>>> import numpy as np
>>> import numpy.linalg as la
>>> np.set_printoptions(precision=2, suppress=True, linewidth=120, floatmode="fixed")
>>> rnd = lambda a: np.round(a, 2) + 0
>>> arr = np.array([[-3.0, -7.0, 4.0], [4.0, 8.0, -4.0], [1.0, 1.0, 0.0]])
>>> # null space of dimension 1
>>> Uu, s, Vh = la.svd(arr)
>>> np.argmax(s[:-1] / (s[1:] + 1e-6)) + 1
np.int64(2)
>>> rnd(s)
array([13.08,  0.92,  0.00])
>>> other = Uu[:, :2] @ np.diag(s[:2]) @ Vh[:2]
>>> rnd(other)
array([[-3.00, -7.00,  4.00],
       [ 4.00,  8.00, -4.00],
       [ 1.00,  1.00,  0.00]])
>>> rnd(np.abs(arr - other).max())
np.float64(0.0)
>>> rnd(la.norm(arr - other, 2)), rnd(s[2])
(np.float64(0.0), np.float64(0.0))
>>> rk = la.matrix_rank(arr)
>>> rk
np.int64(2)
>>> null = la.svd(arr)[2][rk:].T
>>> [int(la.matrix_rank(arr[:i])) for i in range(1, len(arr) + 1)]
[1, 2, 2]
>>> rnd(arr @ null)
array([[0.00],
       [0.00],
       [0.00]])
>>> np.allclose(arr @ null, 0)
True
>>> th = np.radians(180)
>>> Rm = np.eye(3)
>>> Rm[1, 1] = Rm[0, 0] = np.cos(th)
>>> Rm[1, 0], Rm[0, 1] = -np.sin(th), np.sin(th)
>>> rnd(Rm)
array([[-1.00,  0.00,  0.00],
       [ 0.00, -1.00,  0.00],
       [ 0.00,  0.00,  1.00]])
>>> other = arr @ Rm.T
>>> np.allclose(arr @ arr.T, other @ other.T)
True
>>> x0 = np.array([2, 2, 0])
>>> a = np.maximum(arr @ x0, 0)
>>> np.flatnonzero(a > 1e-9)
array([1, 2])
>>> np.maximum(arr @ x0, 0) - np.maximum(-arr @ x0, 0)
array([-20.00,  24.00,   4.00])
>>> arr * (a > 1e-9)[:, None]
array([[-0.00, -0.00,  0.00],
       [ 4.00,  8.00, -4.00],
       [ 1.00,  1.00,  0.00]])
>>> rnd(np.tanh(arr @ x0))
array([-1.00,  1.00,  1.00])
>>> a
array([ 0.00, 24.00,  4.00])
>>> other = np.array([[9, 0], [-7, 6]])
>>> Z = np.array([[-2, 1], [-1, -1]])
>>> W0 = np.kron(other, Z)
>>> W0
array([[-18,   9,   0,   0],
       [ -9,  -9,   0,   0],
       [ 14,  -7, -12,   6],
       [  7,   7,  -6,  -6]])
>>> rnd(la.norm(W0[0] - W0[1]))
np.float64(20.12)
>>> W0[0] @ W0[1]
np.int64(81)
>>> rnd(la.norm(W0, "nuc"))
np.float64(59.68)
>>> def softmax(z):
...     e = np.exp(z - z.max(axis=-1, keepdims=True))
...     return e / e.sum(axis=-1, keepdims=True)
... 
>>> rnd(softmax(W0[1] + -3))
array([0.00, 0.00, 0.50, 0.50])
>>> rnd(softmax(10 * W0[1]))
array([0.00, 0.00, 0.50, 0.50])
>>> rnd(softmax(W0).sum(axis=1))
array([1.00, 1.00, 1.00, 1.00])
>>> att = W0 @ W0.T / np.sqrt(4)
>>> rnd(softmax(att + np.triu(np.full(att.shape, -np.inf), 1)))
array([[1.00, 0.00, 0.00, 0.00],
       [0.00, 1.00, 0.00, 0.00],
       [0.00, 0.00, 1.00, 0.00],
       [0.00, 0.00, 0.00, 1.00]])
>>> rnd(softmax(att)[1] @ W0)
array([-9.00, -9.00,  0.00,  0.00])
>>> rnd(softmax(att))
array([[1.00, 0.00, 0.00, 0.00],
       [0.00, 1.00, 0.00, 0.00],
       [0.00, 0.00, 1.00, 0.00],
       [0.00, 0.00, 0.00, 1.00]])
>>> Uu, s, Vh = la.svd(W0, full_matrices=False)
>>> rnd(Uu.T @ W0 @ Vh.T)
array([[27.83,  0.00,  0.00,  0.00],
       [ 0.00, 15.74,  0.00,  0.00],
       [ 0.00,  0.00, 10.29,  0.00],
       [ 0.00,  0.00,  0.00,  5.82]])
>>> rnd(Vh @ Vh.T)
array([[1.00, 0.00, 0.00, 0.00],
       [0.00, 1.00, 0.00, 0.00],
       [0.00, 0.00, 1.00, 0.00],
       [0.00, 0.00, 0.00, 1.00]])
>>> rnd(Uu.T @ Uu)
array([[1.00, 0.00, 0.00, 0.00],
       [0.00, 1.00, 0.00, 0.00],
       [0.00, 0.00, 1.00, 0.00],
       [0.00, 0.00, 0.00, 1.00]])
>>> rnd(s)
array([27.83, 15.74, 10.29,  5.82])
>>> rnd(np.sqrt((s ** 2).sum())), rnd(la.norm(W0))
(np.float64(34.09), np.float64(34.09))
>>> rnd(s / s[0])
array([1.00, 0.57, 0.37, 0.21])
>>> Uu.shape, s.shape, Vh.shape
((4, 4), (4,), (4, 4))
>>> rnd(np.abs(Vh[0]))
array([0.89, 0.27, 0.34, 0.10])
>>> rnd(np.cumsum(s ** 2) / np.sum(s ** 2))
array([0.67, 0.88, 0.97, 1.00])
>>> np.allclose(Uu * s @ Vh, W0)
True
>>> K = np.load("case18.npy")
>>> K
array([[-1.10, -0.30, -3.20],
       [-1.00, -0.30,  0.70],
       [ 1.30,  0.30,  0.20],
       [-0.90, -0.30,  0.00],
       [ 0.60, -0.50, -0.50],
       [ 0.60,  2.90,  0.60],
       [ 0.40, -2.40,  1.00],
       [-1.90, -0.60, -0.10],
       [ 0.20, -0.70, -0.50],
       [ 0.20, -1.30,  0.00],
       [ 1.40,  1.40, -0.50],
       [-3.90, -3.00, -0.90],
       [ 0.30,  0.30, -1.20],
       [ 0.10,  0.90, -0.10],
       [-0.50, -1.20, -0.50]])
>>> P = K @ la.solve(K.T @ K, K.T)
>>> rnd(np.diag(P))
array([0.67, 0.11, 0.08, 0.04, 0.09, 0.36, 0.40, 0.16, 0.06, 0.10, 0.13, 0.58, 0.12, 0.04, 0.06])
>>> rnd(P @ K[:, 1])
array([-0.30, -0.30,  0.30, -0.30, -0.50,  2.90, -2.40, -0.60, -0.70, -1.30,  1.40, -3.00,  0.30,  0.90, -1.20])
>>> la.matrix_rank(np.eye(15) - P)
np.int64(12)
>>> rnd(np.trace(P))
np.float64(3.0)
>>> rng = np.random.default_rng(7)
>>> idx = rng.integers(0, 3, 4)
>>> M = (idx[:, None] == idx) * 2 + np.eye(4)
>>> M
array([[3.00, 0.00, 2.00, 2.00],
       [0.00, 3.00, 0.00, 0.00],
       [2.00, 0.00, 3.00, 2.00],
       [2.00, 0.00, 2.00, 3.00]])
>>> w, vecs = la.eigh(M)
>>> rnd(np.abs(vecs[:, -1]))
array([0.58, 0.00, 0.58, 0.58])
>>> np.abs(vecs[:, -1]).round(6).argmax()
np.int64(0)
>>> E = np.array([[3.0, -2.0, 0.0], [-2.0, 2.0, -2.0], [0.0, -2.0, 2.0]])
>>> E
array([[ 3.00, -2.00,  0.00],
       [-2.00,  2.00, -2.00],
       [ 0.00, -2.00,  2.00]])
>>> idx = rng.permutation(3)
>>> idx
array([0, 1, 2])
>>> other = E[idx][:, idx]
>>> other
array([[ 3.00, -2.00,  0.00],
       [-2.00,  2.00, -2.00],
       [ 0.00, -2.00,  2.00]])
>>> rnd(np.sort(np.abs(la.eigvals(other))))
array([0.63, 2.48, 5.14])
>>> np.diag(other)
array([3.00, 2.00, 2.00])
>>> np.trace(other)
np.float64(7.0)
>>> w, vecs = la.eigh(E)
>>> x0 = np.array([3, 2, 0])
>>> (np.sign(vecs[:, -1].round(6)) == np.sign(vecs[0, -1].round(6))).astype(int)
array([1, 0, 1])
>>> np.abs(E).sum(axis=1).max(), rnd(np.abs(w).max())
(np.float64(6.0), np.float64(5.14))
>>> rnd(vecs * np.abs(w) @ vecs.T)
array([[ 3.20, -1.63,  0.28],
       [-1.63,  2.66, -1.49],
       [ 0.28, -1.49,  2.39]])
